In [1]: import numpy as np

In [2]: np.set_printoptions(suppress=True, linewidth=120)

In [3]: f = np.array([0, 2, 3, 0, 0, 0]) + 0.5

In [4]: M = np.outer(f, f) / (f @ f)

In [5]: M.round(2)
Out[5]: 
array([[0.01, 0.06, 0.09, 0.01, 0.01, 0.01],
       [0.06, 0.32, 0.45, 0.06, 0.06, 0.06],
       [0.09, 0.45, 0.63, 0.09, 0.09, 0.09],
       [0.01, 0.06, 0.09, 0.01, 0.01, 0.01],
       [0.01, 0.06, 0.09, 0.01, 0.01, 0.01],
       [0.01, 0.06, 0.09, 0.01, 0.01, 0.01]])

In [6]: def softmax(z):
   ...:     e = np.exp(z - z.max(axis=-1, keepdims=True))
   ...:     return e / e.sum(axis=-1, keepdims=True)
   ...: 

In [7]: np.round(softmax(M[1]), 2)
Out[7]: array([0.15, 0.19, 0.22, 0.15, 0.15, 0.15])

In [8]: np.round(softmax(M).sum(axis=1), 2)
Out[8]: array([1., 1., 1., 1., 1., 1.])

In [9]: att = M @ M.T / np.sqrt(6)

In [10]: np.round(softmax(att), 2)
Out[10]: 
array([[0.17, 0.17, 0.17, 0.17, 0.17, 0.17],
       [0.16, 0.18, 0.19, 0.16, 0.16, 0.16],
       [0.16, 0.18, 0.19, 0.16, 0.16, 0.16],
       [0.17, 0.17, 0.17, 0.17, 0.17, 0.17],
       [0.17, 0.17, 0.17, 0.17, 0.17, 0.17],
       [0.17, 0.17, 0.17, 0.17, 0.17, 0.17]])

In [11]: np.round(softmax(att)[1] @ M, 2)
Out[11]: array([0.04, 0.18, 0.25, 0.04, 0.04, 0.04])

In [12]: x = np.array([1, 1, 2, 2, 2, -2])

In [13]: np.round((x - M @ x) @ (M @ x), 2)
Out[13]: np.float64(0.0)

In [14]: round(np.trace(M), 2)
Out[14]: np.float64(1.0)

In [15]: np.round(M @ M @ x, 2)
Out[15]: array([0.28, 1.41, 1.97, 0.28, 0.28, 0.28])

In [16]: np.round(np.eye(6) - M, 2)
Out[16]: 
array([[ 0.99, -0.06, -0.09, -0.01, -0.01, -0.01],
       [-0.06,  0.68, -0.45, -0.06, -0.06, -0.06],
       [-0.09, -0.45,  0.37, -0.09, -0.09, -0.09],
       [-0.01, -0.06, -0.09,  0.99, -0.01, -0.01],
       [-0.01, -0.06, -0.09, -0.01,  0.99, -0.01],
       [-0.01, -0.06, -0.09, -0.01, -0.01,  0.99]])

In [17]: np.round(M @ x, 2)
Out[17]: array([0.28, 1.41, 1.97, 0.28, 0.28, 0.28])
